% ipython --no-banner

In [1]: import numpy as np

In [2]: np.set_printoptions(suppress=True, linewidth=120)

In [3]: def tidy(a):
   ...:     return np.round(a, 2) + 0
   ...: 

In [4]: Y = np.array([[2, 4, 3, 2], [2, 4, 0, 0], [5, 5, 2, 1], [4, 3, 1, 3]])

In [5]: W0 = np.triu(Y)

In [6]: print(W0)
[[2 4 3 2]
 [0 4 0 0]
 [0 0 2 1]
 [0 0 0 3]]

In [7]: evals, evecs = np.linalg.eig(W0)

In [8]: W0 @ evecs[:, 0] - evals[0] * evecs[:, 0]
Out[8]: array([0., 0., 0., 0.])

In [9]: rng = np.random.default_rng(183)

In [10]: idx = rng.permutation(4)

In [11]: Y = W0[:, idx] * rng.choice([-1, 1], 4)

In [12]: Y
Out[12]: 
array([[ 2, -3,  2,  4],
       [ 0,  0,  0,  4],
       [ 1, -2,  0,  0],
       [ 3,  0,  0,  0]])

In [13]: U, _, Vh = np.linalg.svd(W0.T @ Y)

In [14]: tidy(U @ Vh)
Out[14]: 
array([[ 0.,  0.,  1.,  0.],
       [ 0.,  0.,  0.,  1.],
       [ 0., -1.,  0.,  0.],
       [ 1.,  0.,  0.,  0.]])

In [15]: tidy(np.linalg.lstsq(W0, Y)[0])
Out[15]: 
array([[ 0.,  0.,  1.,  0.],
       [ 0.,  0.,  0.,  1.],
       [ 0., -1.,  0.,  0.],
       [ 1.,  0.,  0.,  0.]])

In [16]: vec = np.array([9, -1, -4, -5])

In [17]: rhs = Y @ vec

In [18]: beta, lr = np.zeros(4), 1 / np.linalg.norm(Y, 2) ** 2

In [19]: for i in range(12):
    ...:     beta -= lr * Y.T @ (Y @ beta - rhs)
    ...:     if i % 2 == 0: print(i, round(np.linalg.norm(Y @ beta - rhs), 2))
    ...: 
0 25.81
2 14.63
4 8.95
6 6.09
8 4.61
10 3.79

In [20]: tidy(beta)
Out[20]: array([ 8.28, -0.63, -1.07, -5.42])

In [21]: tidy(np.linalg.cond(Y))
Out[21]: np.float64(7.39)

In [22]: Q, evecs = np.linalg.qr(W0[:, :3])[0], np.linalg.qr(W0[:, 3:])[0]

In [23]: sig = np.linalg.svd(Q.T @ evecs, compute_uv=False)

In [24]: tidy(np.degrees(np.arccos(sig.clip(0, 1))))
Out[24]: array([53.3])

In [25]: (sig > 0.9).sum()
Out[25]: np.int64(0)

In [26]: J = np.loadtxt("block7.csv", delimiter=",")

In [27]: J
Out[27]: 
array([[  2.5 ,   1.1 ,   0.3 ,  12.49],
       [ -0.4 ,   0.3 ,   0.2 ,  -2.  ],
       [ -2.3 ,  -0.7 ,   1.4 , -11.47],
       [  0.7 ,  -0.3 ,  -0.6 ,   3.47],
       [  0.1 ,  -1.6 ,   1.2 ,   0.5 ],
       [  0.3 ,  -1.5 ,   0.9 ,   1.52],
       [ -0.2 ,  -0.3 ,   0.9 ,  -1.01],
       [  0.8 ,   0.2 ,   0.4 ,   3.97],
       [  0.3 ,   1.  ,  -0.3 ,   1.49],
       [  0.9 ,  -0.5 ,   0.8 ,   4.52],
       [ -0.8 ,  -0.3 ,  -0.4 ,  -4.  ],
       [  0.2 ,   1.8 ,   0.6 ,   0.99],
       [ -0.6 ,   1.2 ,  -1.1 ,  -3.  ],
       [  0.8 ,   1.2 ,  -2.  ,   4.  ],
       [  0.6 ,  -0.7 ,  -0.2 ,   2.97],
       [ -0.8 ,  -0.6 ,   0.1 ,  -3.99],
       [  0.6 ,  -0.5 ,  -0.6 ,   3.03],
       [ -0.4 ,  -0.7 ,  -1.1 ,  -1.97],
       [  1.4 ,   0.  ,  -0.2 ,   7.  ],
       [ -1.5 ,   0.4 ,   1.5 ,  -7.48]])

In [28]: C2 = np.cov(J, rowvar=False)

In [29]: tidy(np.corrcoef(J.T))
Out[29]: 
array([[ 1.  ,  0.21, -0.28,  1.  ],
       [ 0.21,  1.  , -0.33,  0.21],
       [-0.28, -0.33,  1.  , -0.28],
       [ 1.  ,  0.21, -0.28,  1.  ]])

In [30]: tidy(np.median(J, axis=0))
Out[30]: array([ 0.25, -0.3 ,  0.15,  1.24])

In [31]: tidy(np.corrcoef(J[:, 2], J[:, 3])[0, 1])
Out[31]: np.float64(-0.28)

In [32]: tidy(np.polyfit(J[:, 2], J[:, 3], 1))
Out[32]: array([-1.62,  0.7 ])

In [33]: print(np.argwhere(np.triu(np.abs(np.corrcoef(J.T)) > 0.8, 1)))
[[0 3]]

In [34]: np.argsort(-J.std(axis=0).round(6), kind="stable")
Out[34]: array([3, 0, 1, 2])

In [35]: tidy(J.std(axis=0))
Out[35]: array([1.03, 0.89, 0.89, 5.12])

In [36]: dist = np.linalg.norm(J[:, None] - J[None], axis=-1)

In [37]: np.flatnonzero(dist[16] < dist.mean() / 2)
Out[37]: array([ 3,  5,  7,  8,  9, 13, 14, 16])

In [38]: print(dist.mean(axis=1).argmax())
2

In [39]: (dist + 1e9 * np.eye(20)).round(6).argmin(axis=1)
Out[39]: array([18,  6, 19, 16,  5,  4,  1,  9, 11,  7, 15,  8,  1,  3, 16, 10, 14,  1,  9, 15])

In [40]: np.linalg.matrix_rank(dist ** 2)
Out[40]: np.int64(6)

In [41]: idx = J[:, 2] > np.median(J[:, 2])

In [42]: r0 = J[idx].mean(axis=0) - J[~idx].mean(axis=0)

In [43]: tidy(r0)
Out[43]: array([-0.14, -0.11,  1.46, -0.7 ])

In [44]: idx.astype(int)
Out[44]: array([1, 1, 1, 0, 1, 1, 1, 1, 0, 1, 0, 1, 0, 0, 0, 0, 0, 0, 0, 1])
